% ipython --no-banner

In [1]: import numpy as np

In [2]: from numpy import linalg as LA

In [3]: np.set_printoptions(precision=2, suppress=True, linewidth=200)

In [4]: def rd(a):
   ...:     return np.round(a, 2) + 0
   ...: 

In [5]: J = np.load("layer0.npy")

In [6]: J
Out[6]: 
array([[19,  9, -8],
       [ 9,  5, -4],
       [-8, -4,  8]])

In [7]: J @ J
Out[7]: 
array([[ 506,  248, -252],
       [ 248,  122, -124],
       [-252, -124,  144]])

In [8]: assert J == J.T
ValueError: The truth value of an array with more than one element is ambiguous. Use a.any() or a.all()


In [9]: rd(np.sort(np.abs(LA.eigvals(J))))
Out[9]: array([ 0.6,  3.9, 27.5])

In [10]: LA.matrix_power(J, 2)
Out[10]: 
array([[ 506,  248, -252],
       [ 248,  122, -124],
       [-252, -124,  144]])

In [11]: proj = np.triu(np.array([[0, -2, 1], [-1, 1, -3], [-3, 2, 0]]), 1) + np.eye(3)

In [12]: Y = proj @ J @ LA.inv(proj)

In [13]: rd(np.poly(Y))
Out[13]: array([  1., -32., 126., -64.])

In [14]: w, vecs = LA.eigh(J)

In [15]: x0 = np.array([2, -2, 1])

In [16]: rd(vecs * np.sqrt(w) @ vecs.T)
Out[16]: 
array([[ 3.93,  1.54, -1.1 ],
       [ 1.54,  1.52, -0.57],
       [-1.1 , -0.57,  2.54]])

In [17]: x0 @ J @ x0
Out[17]: np.int64(16)

In [18]: rd(LA.eigvalsh(J[1:, 1:]))
Out[18]: array([ 2.23, 10.77])

In [19]: Q, vecs = LA.qr(J[:, :2])[0], LA.qr(J[:, 2:])[0]

In [20]: sigma = LA.svd(Q.T @ vecs, compute_uv=False)

In [21]: rd(np.degrees(np.arccos(sigma.clip(0, 1))))
Out[21]: array([20.68])

In [22]: x0 = np.array([-5, -3, -6])

In [23]: (J * x0).sum(axis=1)
Out[23]: array([-74, -36,   4])

In [24]: LA.norm(J @ x0) <= LA.norm(J, 2) * LA.norm(x0) + 1e-9
Out[24]: np.True_

In [25]: J * x0
Out[25]: 
array([[-95, -27,  48],
       [-45, -15,  24],
       [ 40,  12, -48]])

In [26]: np.sign((J @ x0).round(6))
Out[26]: array([-1, -1,  1])

In [27]: E = np.load("w.npy")

In [28]: E
Out[28]: 
array([[ -3,  -7,   9,  -4],
       [  3,  -7,   6,   5],
       [ -6,  -1,   8,  -7],
       [ 12, -42,  39,  21]])

In [29]: Uu, sigma, Vt = LA.svd(E)

In [30]: vecs = Vt[:(sigma > 1e-8).sum()]

In [31]: rng = np.random.default_rng(127)

In [32]: x0 = E[3] + 2 * E[0] + rng.integers(2) * np.eye(4)[3]

In [33]: x0
Out[33]: array([  6., -56.,  57.,  14.])

In [34]: np.allclose(vecs.T @ vecs @ x0, x0)
Out[34]: False

In [35]: rd(np.diag(vecs.T @ vecs))
Out[35]: array([0.32, 0.95, 0.95, 0.78])

In [36]: rd(vecs.T @ vecs)
Out[36]: 
array([[ 0.32, -0.18, -0.19,  0.39],
       [-0.18,  0.95, -0.05,  0.1 ],
       [-0.19, -0.05,  0.95,  0.11],
       [ 0.39,  0.1 ,  0.11,  0.78]])

In [37]: rd(LA.eigvals(E).sum().real)
Out[37]: np.float64(19.0)

In [38]: np.kron(np.eye(2, dtype=int), E)
Out[38]: 
array([[ -3,  -7,   9,  -4,   0,   0,   0,   0],
       [  3,  -7,   6,   5,   0,   0,   0,   0],
       [ -6,  -1,   8,  -7,   0,   0,   0,   0],
       [ 12, -42,  39,  21,   0,   0,   0,   0],
       [  0,   0,   0,   0,  -3,  -7,   9,  -4],
       [  0,   0,   0,   0,   3,  -7,   6,   5],
       [  0,   0,   0,   0,  -6,  -1,   8,  -7],
       [  0,   0,   0,   0,  12, -42,  39,  21]])

In [39]: rd(LA.det(2 * E)), rd(LA.det(E))
Out[39]: (np.float64(0.0), np.float64(0.0))

In [40]: rd(LA.eigvals(E))
Out[40]: array([8.64+20.16j, 8.64-20.16j, 1.72 +0.j  , 0.   +0.j  ])

In [41]: rd(LA.det(E.T))
Out[41]: np.float64(0.0)

In [42]: rd(np.poly(E))
Out[42]: array([   1.,  -19.,  511., -828.,    0.])

In [43]: x0 = np.array([2, 1, 1, 1])

In [44]: a = np.maximum(E @ x0, 0)

In [45]: rd(np.tanh(E @ x0))
Out[45]: array([-1.,  1., -1.,  1.])

In [46]: np.maximum(E @ (3 * x0), 0)
Out[46]: array([  0,  30,   0, 126])

In [47]: np.flatnonzero(a > 1e-9)
Out[47]: array([1, 3])

In [48]: E * (a > 1e-9)[:, None]
Out[48]: 
array([[  0,   0,   0,   0],
       [  3,  -7,   6,   5],
       [  0,   0,   0,   0],
       [ 12, -42,  39,  21]])

In [49]: rd(np.trace(LA.pinv(E) @ E))
Out[49]: np.float64(3.0)

In [50]: LA.lstsq(E[:-1].T, E[-1])[2]
Out[50]: np.int32(3)
